$ python -q
>>> import numpy as np
>>> from numpy import linalg as LA
>>> np.set_printoptions(precision=4, suppress=True, linewidth=120, legacy="1.25")
>>> data = np.load("x.npy")
>>> data
array([[-0.068 ,  0.1366,  0.1294,  0.1708,  0.4951, -0.2215,  0.2684,  0.0652, -0.2829,  0.186 , -0.2308],
       [ 0.2494, -0.0907,  0.2707,  0.351 , -0.0548, -0.0552,  0.0605,  0.2126, -0.0221,  0.221 ,  0.311 ],
       [-0.1587, -0.0094, -0.0177, -0.1519, -0.0308,  0.1061,  0.0607, -0.1061, -0.5285, -0.2423,  0.5083],
       [ 0.1814,  0.333 ,  0.3744, -0.1851,  0.3992,  0.2015, -0.502 , -0.115 , -0.217 ,  0.1119, -0.2109],
       [ 0.2041,  0.1645,  0.063 , -0.0227, -0.1218,  0.051 , -0.2831,  0.7443, -0.0616,  0.0453,  0.2788],
       [ 0.3628,  0.1739, -0.2544, -0.4951, -0.1995, -0.4978,  0.0117,  0.0167, -0.095 ,  0.0608, -0.1611],
       [-0.0453,  0.009 ,  0.1914, -0.1161, -0.0369, -0.4673, -0.0826, -0.1959, -0.3314, -0.1737,  0.27  ],
       [-0.2267, -0.283 , -0.1029, -0.2779, -0.1796,  0.2725, -0.4284, -0.1749, -0.0718,  0.4093,  0.0496],
       [ 0.136 ,  0.301 ,  0.4438,  0.0667, -0.4829, -0.0782,  0.1079, -0.3385,  0.1777,  0.3382,  0.0588],
       [ 0.2494, -0.0496,  0.0576,  0.3263,  0.1112,  0.0339, -0.1691, -0.3734,  0.03  , -0.1812,  0.2507],
       [ 0.4988, -0.3864,  0.1827, -0.2663, -0.0264,  0.3923,  0.4401, -0.0071, -0.2792,  0.049 , -0.1163],
       [ 0.068 , -0.1776,  0.2513, -0.4495,  0.4041, -0.104 ,  0.0437, -0.0099,  0.5865, -0.1205,  0.3436],
       [ 0.0227,  0.6517, -0.3011, -0.1343,  0.0892,  0.379 ,  0.2994, -0.0999,  0.0792,  0.0594,  0.2849],
       [ 0.2041,  0.1234,  0.1086,  0.0417, -0.2313,  0.1763, -0.1617, -0.0145,  0.0646, -0.6748, -0.2721],
       [-0.5215,  0.1038,  0.5042, -0.2243, -0.1797,  0.079 ,  0.2153,  0.1964, -0.0196, -0.1374, -0.1225]])
>>> x = np.array([1, 3, -3, 3, -2, -3, -1, -2, -3, 2, -2])
>>> rhs = data @ x
>>> LA.solve(data.T @ data, data.T @ rhs)
array([ 1.,  3., -3.,  3., -2., -3., -1., -2., -3.,  2., -2.])
>>> LA.lstsq(data, rhs)[0]
array([ 1.,  3., -3.,  3., -2., -3., -1., -2., -3.,  2., -2.])
>>> rng = np.random.default_rng(554)
>>> rhs = rhs + 0.05 * rng.normal(size=15)
>>> rhs
array([ 1.3503, -0.1444, -0.5627,  0.0978, -0.9204,  2.7197,  1.0755, -0.3939,  1.6844,  0.4564, -2.3689, -5.765 ,
        0.3983, -0.5462, -2.8964])
>>> beta, *_ = LA.lstsq(data, rhs)
>>> beta.round()
array([ 1.,  3., -3.,  3., -2., -3., -1., -2., -3.,  2., -2.])
>>> np.round(LA.norm(rhs - data @ beta), 4)
0.1218
>>> np.round(data.T @ (rhs - data @ beta), 4) + 0
array([0., 0., 0., 0., 0., 0., 0., 0., 0., 0., 0.])
